% ipython --no-banner

In [1]: import numpy as np

In [2]: import numpy.linalg as la

In [3]: np.set_printoptions(precision=2, suppress=True, linewidth=160)

In [4]: rnd = lambda a: np.round(a, 2) + 0

In [5]: feats = np.array([[0.0, 4.0, 0.0, 0.0, 0.0, 0.0, 0.0],
   ...:     [4.0, 2.0, 4.0, 0.0, 0.0, 0.0, 0.0],
   ...:     [0.0, 4.0, 0.0, 4.0, 0.0, 0.0, 0.0],
   ...:     [0.0, 0.0, 4.0, 0.0, 4.0, 0.0, 0.0],
   ...:     [0.0, 0.0, 0.0, 4.0, -1.0, 4.0, 0.0],
   ...:     [0.0, 0.0, 0.0, 0.0, 4.0, 2.0, 4.0],
   ...:     [0.0, 0.0, 0.0, 0.0, 0.0, 4.0, 0.0]])

In [6]: r0 = np.array([0, 3, 2, 1, 3, 0, 3])

In [7]: M2 = feats + np.outer(r0, np.eye(7)[1])

In [8]: print(la.matrix_rank(la.inv(M2) - la.inv(feats), tol=1e-8))
1

In [9]: print(M2)
[[ 0.  4.  0.  0.  0.  0.  0.]
 [ 4.  5.  4.  0.  0.  0.  0.]
 [ 0.  6.  0.  4.  0.  0.  0.]
 [ 0.  1.  4.  0.  4.  0.  0.]
 [ 0.  3.  0.  4. -1.  4.  0.]
 [ 0.  0.  0.  0.  4.  2.  4.]
 [ 0.  3.  0.  0.  0.  4.  0.]]

In [10]: print(la.matrix_rank(M2 - feats))
1

In [11]: vals, evecs = la.eigh(feats)

In [12]: x0 = np.array([0, -3, 1, 3, 2, 0, 0])

In [13]: print(rnd(x0 @ feats @ x0 / (x0 @ x0)), rnd(vals[0]), rnd(vals[-1]))
2.7 -7.25 7.84

In [14]: print((np.sign(evecs[:, -1].round(6)) == np.sign(evecs[0, -1].round(6))).astype(int))
[1 1 1 1 1 1 1]

In [15]: M = np.load("test8.npy")

In [16]: print(M)
[[ -7.04  -9.52  -4.65  -9.42 -16.59]
 [ -1.27  -1.88  -1.07  -1.84  -3.6 ]
 [  3.59   4.81   2.37   5.09   8.5 ]
 [  2.24   2.98   1.62   3.02   5.17]
 [ -1.42  -2.11  -1.12  -2.11  -3.09]
 [ -5.2   -6.99  -3.53  -7.03 -12.26]
 [ -3.53  -4.64  -2.35  -4.85  -8.22]
 [  2.24   2.86   1.44   2.82   4.81]
 [  7.51   9.78   5.14   9.91  17.22]
 [ -0.57  -0.87  -0.44  -0.85  -1.33]
 [  0.18   0.52   0.32   0.52   0.98]
 [ -0.5   -0.75  -0.48  -0.63  -1.16]
 [  2.98   3.79   1.77   3.9    6.65]
 [  4.01   5.25   2.71   5.32   9.34]
 [  2.58   3.33   1.59   3.25   5.79]
 [  0.11   0.44   0.21   0.46   0.58]
 [  0.38   0.39   0.16   0.5    0.95]
 [  0.9    1.04   0.55   0.87   1.63]
 [  3.76   5.17   2.65   5.26   8.9 ]
 [  2.35   3.1    1.55   3.29   5.43]
 [ -6.92  -9.61  -4.74  -9.46 -16.41]
 [ -3.65  -5.21  -2.36  -5.1   -8.63]
 [  3.76   4.92   2.53   5.01   8.71]
 [  3.74   5.03   2.46   5.23   8.77]
 [  0.31   0.62   0.33   0.74   1.16]
 [ -2.09  -2.73  -1.44  -2.65  -4.75]
 [ -5.73  -8.02  -4.17  -7.95 -13.89]
 [  1.34   1.83   1.01   1.77   3.11]
 [  1.69   2.45   1.21   2.52   4.33]
 [ -0.39  -0.73  -0.29  -0.4   -1.19]]

In [17]: rng = np.random.default_rng(261071)

In [18]: M2 = M + rng.integers(-2, 3, (30, 1)) @ rng.integers(-2, 3, (1, 5))

In [19]: print(rnd(M2))
[[-11.04 -11.52  -8.65  -9.42 -16.59]
 [ -1.27  -1.88  -1.07  -1.84  -3.6 ]
 [  7.59   6.81   6.37   5.09   8.5 ]
 [  6.24   4.98   5.62   3.02   5.17]
 [  0.58  -1.11   0.88  -2.11  -3.09]
 [ -5.2   -6.99  -3.53  -7.03 -12.26]
 [ -7.53  -6.64  -6.35  -4.85  -8.22]
 [  0.24   1.86  -0.56   2.82   4.81]
 [ 11.51  11.78   9.14   9.91  17.22]
 [  3.43   1.13   3.56  -0.85  -1.33]
 [ -1.82  -0.48  -1.68   0.52   0.98]
 [ -2.5   -1.75  -2.48  -0.63  -1.16]
 [  6.98   5.79   5.77   3.9    6.65]
 [  8.01   7.25   6.71   5.32   9.34]
 [  6.58   5.33   5.59   3.25   5.79]
 [  2.11   1.44   2.21   0.46   0.58]
 [  4.38   2.39   4.16   0.5    0.95]
 [  4.9    3.04   4.55   0.87   1.63]
 [ -0.24   3.17  -1.35   5.26   8.9 ]
 [  6.35   5.1    5.55   3.29   5.43]
 [ -8.92 -10.61  -6.74  -9.46 -16.41]
 [ -7.65  -7.21  -6.36  -5.1   -8.63]
 [  7.76   6.92   6.53   5.01   8.71]
 [  5.74   6.03   4.46   5.23   8.77]
 [ -3.69  -1.38  -3.67   0.74   1.16]
 [ -6.09  -4.73  -5.44  -2.65  -4.75]
 [ -1.73  -6.02  -0.17  -7.95 -13.89]
 [  5.34   3.83   5.01   1.77   3.11]
 [  1.69   2.45   1.21   2.52   4.33]
 [ -0.39  -0.73  -0.29  -0.4   -1.19]]

In [20]: print(rnd(M2 - M))
[[-4. -2. -4.  0.  0.]
 [ 0.  0.  0.  0.  0.]
 [ 4.  2.  4.  0.  0.]
 [ 4.  2.  4.  0.  0.]
 [ 2.  1.  2.  0.  0.]
 [ 0.  0.  0.  0.  0.]
 [-4. -2. -4.  0.  0.]
 [-2. -1. -2.  0.  0.]
 [ 4.  2.  4.  0.  0.]
 [ 4.  2.  4.  0.  0.]
 [-2. -1. -2.  0.  0.]
 [-2. -1. -2.  0.  0.]
 [ 4.  2.  4.  0.  0.]
 [ 4.  2.  4.  0.  0.]
 [ 4.  2.  4.  0.  0.]
 [ 2.  1.  2.  0.  0.]
 [ 4.  2.  4.  0.  0.]
 [ 4.  2.  4.  0.  0.]
 [-4. -2. -4.  0.  0.]
 [ 4.  2.  4.  0.  0.]
 [-2. -1. -2.  0.  0.]
 [-4. -2. -4.  0.  0.]
 [ 4.  2.  4.  0.  0.]
 [ 2.  1.  2.  0.  0.]
 [-4. -2. -4.  0.  0.]
 [-4. -2. -4.  0.  0.]
 [ 4.  2.  4.  0.  0.]
 [ 4.  2.  4.  0.  0.]
 [ 0.  0.  0.  0.  0.]
 [ 0.  0.  0.  0.  0.]]

In [21]: print(la.matrix_rank(M2 - M, tol=1e-8))
1

In [22]: print(rnd(la.svd(M2 - M, compute_uv=False)))
[27.33  0.    0.    0.    0.  ]

In [23]: print(np.abs(M2 - M).sum(axis=1))
[10.  0. 10. 10.  5.  0. 10.  5. 10. 10.  5.  5. 10. 10. 10.  5. 10. 10. 10. 10.  5. 10. 10.  5. 10. 10. 10. 10.  0.  0.]
